% python3 -q
>>> import numpy as np
>>> import numpy.linalg as la
>>> np.set_printoptions(precision=2, suppress=True, linewidth=100)
>>> Y = np.array([[2, 2, 2], [1, 2, 0]])
>>> feats = Y.T @ Y
>>> print(feats)
[[5 6 4]
 [6 8 4]
 [4 4 4]]
>>> # symmetric, so the eigenvalues are real
>>> t3 = np.stack([feats, -3 * feats, feats[::-1]])
>>> print(t3.shape)
(3, 3, 3)
>>> print((t3 @ feats.T).shape)
(3, 3, 3)
>>> print(la.norm(t3, axis=(1, 2)))
[15.52 46.57 15.52]
>>> rk = la.matrix_rank(feats)
>>> print(rk)
2
>>> null = la.svd(feats)[2][rk:].T
>>> print([int(la.matrix_rank(feats[:i])) for i in range(1, len(feats) + 1)])
[1, 2, 2]
>>> print(la.matrix_rank(feats.T @ feats), la.matrix_rank(feats @ feats.T))
2 2
>>> print([int(la.matrix_rank(feats[:, :j + 1])) for j in range(3)])
[1, 2, 2]
>>> print(null[:, 0] / null[np.abs(null[:, 0]).round(6).argmax(), 0])
[ 1.  -0.5 -0.5]
>>> w, vecs = la.eigh(feats)
>>> print(np.abs(vecs[:, -1]))
[0.57 0.69 0.44]
>>> print(vecs @ np.diag(w) @ vecs.T)
[[5. 6. 4.]
 [6. 8. 4.]
 [4. 4. 4.]]
>>> print(np.round(vecs.T @ vecs, 2) + 0)
[[1. 0. 0.]
 [0. 1. 0.]
 [0. 0. 1.]]
>>> print((w > 1e-8).sum(), (w < -1e-8).sum())
2 0
>>> U, s, Vh = la.svd(feats)
>>> vecs = Vh[:(s > 1e-8).sum()]
>>> rng = np.random.default_rng(735)
>>> x0 = feats[2] + -3 * feats[0] + rng.integers(2) * np.eye(3)[0]
>>> print(x0)
[-11. -14.  -8.]
>>> print(round(float(la.norm(x0 - vecs.T @ vecs @ x0)), 2))
0.0
>>> print(la.matrix_rank(np.vstack([feats, x0])))
2
>>> print(vecs.T @ vecs)
[[ 0.33  0.33  0.33]
 [ 0.33  0.83 -0.17]
 [ 0.33 -0.17  0.83]]
>>> w, vecs = la.eigh(feats)
>>> x0 = np.array([5, 7, 5])
>>> print(la.eigvalsh(feats[1:, 1:]))
[ 1.53 10.47]
>>> print(vecs * np.abs(w) @ vecs.T)
[[5. 6. 4.]
 [6. 8. 4.]
 [4. 4. 4.]]
>>> J = np.load("sample1.npy")
>>> print(J)
[[6 0 0]
 [3 0 0]
 [3 0 0]
 [0 0 0]]
>>> print(np.unique(J.round(6), axis=0).shape)
(3, 3)
>>> print(J @ la.pinv(J) @ J)
[[6. 0. 0.]
 [3. 0. 0.]
 [3. 0. 0.]
 [0. 0. 0.]]
>>> print(np.abs(np.diag(la.qr(J)[1])) > 1e-9)
[ True False False]
>>> print(np.allclose(J[:-1].T @ la.lstsq(J[:-1].T, J[-1])[0], J[-1]))
True
